>>> import numpy as np
>>> from numpy import linalg as LA
>>> np.set_printoptions(precision=3, suppress=True, linewidth=140)
>>> A = np.array([[1.0, -1.0, 0.0, -1.0],
...     [-1.0, 1.0, 0.0, -1.0],
...     [2.0, 2.0, 2.0, 2.0],
...     [3.0, 3.0, 0.0, 5.0]])
>>> print(round(LA.det(A.T), 3))
24.0
>>> print(np.einsum("ij,ji->", A, A))
21.0
>>> print(round(LA.eigvals(A).sum().real, 3))
9.0
>>> print(np.poly(A))
[  1.  -9.  30. -44.  24.]
>>> print(np.kron(np.eye(2, dtype=int), A))
[[ 1. -1.  0. -1.  0. -0.  0. -0.]
 [-1.  1.  0. -1. -0.  0.  0. -0.]
 [ 2.  2.  2.  2.  0.  0.  0.  0.]
 [ 3.  3.  0.  5.  0.  0.  0.  0.]
 [ 0. -0.  0. -0.  1. -1.  0. -1.]
 [-0.  0.  0. -0. -1.  1.  0. -1.]
 [ 0.  0.  0.  0.  2.  2.  2.  2.]
 [ 0.  0.  0.  0.  3.  3.  0.  5.]]
>>> rng = np.random.default_rng(832966)
>>> lab = rng.permutation(4)
>>> print(lab)
[0 1 2 3]
>>> out = A[lab][:, lab]
>>> print(out)
[[ 1. -1.  0. -1.]
 [-1.  1.  0. -1.]
 [ 2.  2.  2.  2.]
 [ 3.  3.  0.  5.]]
>>> print(np.diag(out))
[1. 1. 2. 5.]
>>> print(np.sort(np.abs(LA.eigvals(out))))
[2. 2. 2. 3.]
>>> F = np.load("dump.npy")
>>> print(F)
[[ 16  14   8]
 [ -9 -11   8]
 [  4   6  -8]
 [ -7  -8   4]]
>>> # rows and columns are dependent
>>> r0 = np.array([-1, -1, 1, 2])
>>> out = A + np.outer(r0, np.eye(4)[3])
>>> print(round(float(LA.det(out) / LA.det(A)), 3), np.round(1 + LA.solve(A, r0)[3], 3))
2.0 2.0
>>> def softmax(z):
...     e = np.exp(z - z.max(axis=-1, keepdims=True))
...     return e / e.sum(axis=-1, keepdims=True)
... 
>>> print(np.round(softmax(F[2] + -2), 3) + 0)
[0.119 0.881 0.   ]
>>> att = F @ F.T / np.sqrt(3)
>>> print(softmax(att).round(6).argmax(axis=1))
[0 1 2 1]
>>> left, sv, Vh = LA.svd(F)
>>> evecs = Vh[:(sv > 1e-8).sum()]
>>> x0 = F[3] + 3 * F[1] + rng.integers(2) * np.eye(3)[0]
>>> print(x0)
[-34. -41.  28.]
>>> print(np.allclose(evecs.T @ evecs @ x0, x0))
True
>>> print(LA.matrix_rank(np.vstack([F, x0])))
2
>>> r0, g = F[2], F[0]
>>> print(r0 @ r0)
116
>>> print(r0 @ g)
84
>>> pr = (r0 @ g) / (r0 @ r0) * r0
>>> print(round(LA.norm(r0 + g) ** 2 + LA.norm(r0 - g) ** 2, 3))
1264.0
>>> print(round(float((g - pr) @ r0), 3))
0.0
>>> X = np.load("x.npy")
>>> print(X)
[[-0.7  0.6 -0.9]
 [-0.4  2.7 -0.6]
 [ 0.1  2.  -0.8]
 [-0.1 -1.3 -1.1]
 [-0.3  0.8  0.6]
 [-0.9 -1.6  1.5]
 [ 0.2  0.7  0.4]
 [-2.2  0.1 -0.1]
 [ 1.3  0.6 -0.7]
 [-1.1 -1.3  1.4]
 [ 1.   0.5 -1.5]
 [-0.6  1.6  1.2]
 [ 1.8 -1.2  0.1]
 [-0.2 -1.9  0.7]
 [ 0.4 -1.3 -1.1]
 [-0.2  1.8  0.6]
 [ 0.1 -2.5 -0.6]]
>>> out = np.c_[X[:, :1] @ np.array([[2]]), np.array([-3, -4, -1, -4, -5, 4, -5, -5, 1, 3, 2, 4, -2, -2, -2, -1, -5])]
>>> print(out)
[[-1.4 -3. ]
 [-0.8 -4. ]
 [ 0.2 -1. ]
 [-0.2 -4. ]
 [-0.6 -5. ]
 [-1.8  4. ]
 [ 0.4 -5. ]
 [-4.4 -5. ]
 [ 2.6  1. ]
 [-2.2  3. ]
 [ 2.   2. ]
 [-1.2  4. ]
 [ 3.6 -2. ]
 [-0.4 -2. ]
 [ 0.8 -2. ]
 [-0.4 -1. ]
 [ 0.2 -5. ]]
>>> print(np.round(LA.norm(out - X @ LA.lstsq(X, out)[0], axis=0), 3) + 0)
[ 0.    12.569]
>>> print(np.round(LA.lstsq(X, out[:, 0])[0], 3) + 0)
[2. 0. 0.]
>>> cen = X - X.mean(axis=1)
Traceback (most recent call last):
  File "<python-input-44>", line 1, in <module>
    cen = X - X.mean(axis=1)
          ~~^~~~~~~~~~~~~~~~
ValueError: operands could not be broadcast together with shapes (17,3) (17,) 
>>> cen = X - X.mean(axis=0)
>>> left, sv, Vh = LA.svd(cen, full_matrices=False)
>>> print(np.abs(left[:, 0]).argmax())
1
>>> print(round((sv ** 2).sum() ** 2 / (sv ** 4).sum(), 3))
2.283
>>> print(np.round(cen.mean(axis=0), 3) + 0)
[0. 0. 0.]
>>> print(np.abs(Vh[-1]))
[0.709 0.086 0.7  ]
>>> print(sv)
[6.196 4.449 2.875]
>>> print(sv ** 2 / (sv ** 2).sum())
[0.578 0.298 0.124]
>>> d = LA.norm(X[:, None] - X[None], axis=-1)
>>> print(d[7].round(6).argsort(kind="stable")[:4])
[7 0 4 9]
>>> print((d + 1e9 * np.eye(17)).round(6).argmin(axis=1))
[ 4  2  1 14  6  9  4  0 10  5  8 15 14  5  3 11  3]
>>> print(LA.matrix_rank(d ** 2))
5
>>> gram = np.cov(X, rowvar=False)
>>> print(np.corrcoef(X.T))
[[ 1.    -0.051 -0.401]
 [-0.051  1.    -0.106]
 [-0.401 -0.106  1.   ]]
>>> print(X.std(axis=0))
[0.908 1.498 0.918]
>>> print(np.argwhere(np.triu(np.abs(np.corrcoef(X.T)) > 0.8, 1)))
[]
>>> print(LA.eigvalsh(gram)[::-1])
[2.4   1.237 0.517]
>>> print(np.median(X, axis=0))
[-0.2  0.5 -0.1]
>>> out = np.array([[2, 0, 2, 3], [-2, 0, -1, -2], [-3, 1, -3, -2], [0, 1, 3, 0]])
>>> J = out + out.T
>>> print(J)
[[ 4 -2 -1  3]
 [-2  0  0 -1]
 [-1  0 -6  1]
 [ 3 -1  1  0]]
>>> evals, evecs = LA.eig(J)
>>> print(np.sort(LA.eigvals(J.T)))
[-6.398 -1.225 -0.777  6.4  ]
>>> print(np.round(J @ evecs[:, 0] - evals[0] * evecs[:, 0], 3) + 0)
[0. 0. 0. 0.]
>>> print(np.sort(LA.eigvals(LA.inv(J))))
[-1.286 -0.816 -0.156  0.156]
>>> print(round(float(np.prod(evals)), 3))
-39.0
